$ python -q
>>> import numpy as np
>>> import numpy.linalg as la
>>> np.set_printoptions(precision=1, suppress=True, linewidth=160)
>>> W0 = np.diag(np.array([2, 0, 2])) + 4 * np.eye(3, k=1) + 4 * np.eye(3, k=-1)
>>> print(W0)
[[2. 4. 0.]
 [4. 0. 4.]
 [0. 4. 2.]]
>>> # symmetric, so the eigenvalues are real
>>> print(np.trace(W0))
4.0
>>> print(W0 @ W0)
[[20.  8. 16.]
 [ 8. 32.  8.]
 [16.  8. 20.]]
>>> print(np.allclose(W0, W0.T))
True
>>> print(round(la.det(W0), 1))
-64.0
>>> print(np.allclose(W0 @ W0.T, W0.T @ W0))
True
>>> proj = np.triu(np.array([[-1, 2, 0], [2, -2, -2], [0, 1, -1]]), 1) + np.eye(3)
>>> other = proj @ W0 @ la.inv(proj)
>>> print(proj @ W0 - W0 @ proj)
[[  8.  -4.  16.]
 [  0. -16.  -4.]
 [  0.   0.   8.]]
>>> print(other)
[[ 10. -16. -24.]
 [  4. -16. -32.]
 [  0.   4.  10.]]
>>> print(round(float(la.det(other)), 1))
-64.0
>>> print(la.matrix_rank(other))
3
>>> F = np.tril(np.array([[1, -1, 0, -1, 1],
...     [1, 0, 0, 1, 0],
...     [-2, -2, 1, 1, -1],
...     [0, -2, -2, -1, 0],
...     [2, 1, 1, -2, -1]]), -1) + np.eye(5, dtype=int)
>>> print(F)
[[ 1  0  0  0  0]
 [ 1  1  0  0  0]
 [-2 -2  1  0  0]
 [ 0 -2 -2  1  0]
 [ 2  1  1 -2  1]]
>>> # triangular
>>> print(np.sort(la.eigvals(F)))
[1. 1. 1. 1. 1.]
>>> proj = np.triu(np.array([[1, 3, 2, 0, -3],
...     [-3, 1, 0, 3, -1],
...     [0, 0, -1, 1, 3],
...     [-3, 1, 0, -3, 2],
...     [-3, 1, 0, 2, 0]]), 1) + np.eye(5)
>>> other = proj @ F @ la.inv(proj)
>>> print(other)
[[ -6.  14.  11. -47.  54.]
 [ -1.  -3.  -5.  19. -30.]
 [  4. -13.  -6.  40. -60.]
 [  4. -12.  -8.  41. -56.]
 [  2.  -5.  -3.  16. -21.]]
>>> print(la.matrix_rank(other))
5
>>> print(np.poly(other))
[  1.  -5.  10. -10.   5.  -1.]
>>> print(np.trace(other), np.trace(F))
5.0 5
>>> print(np.einsum("ii->", other))
5.0
>>> print(la.eigvals(other))
[1.+0.j 1.-0.j 1.+0.j 1.-0.j 1.+0.j]
>>> print(round(float(la.det(other[::-1])), 1))
1.0
>>> A = np.load("m.npy")
>>> print(A)
[[0.3 0.  0.7]
 [0.4 0.5 0.1]
 [0.  0.2 0.8]]
>>> w, evecs = la.eigh(W0)
>>> vec = np.array([2, 2, 1])
>>> print(np.abs(W0).sum(axis=1).max(), round(float(np.abs(w).max()), 1))
8.0 6.7
>>> print(evecs * np.maximum(w, 0) @ evecs.T)
[[3.  2.3 1. ]
 [2.3 2.8 2.3]
 [1.  2.3 3. ]]
>>> print(round(float(vec @ W0 @ vec / (vec @ vec)), 1), round(w[0], 1), np.round(w[-1], 1))
6.4 -4.7 6.7
>>> print(vec @ W0 @ vec)
58.0
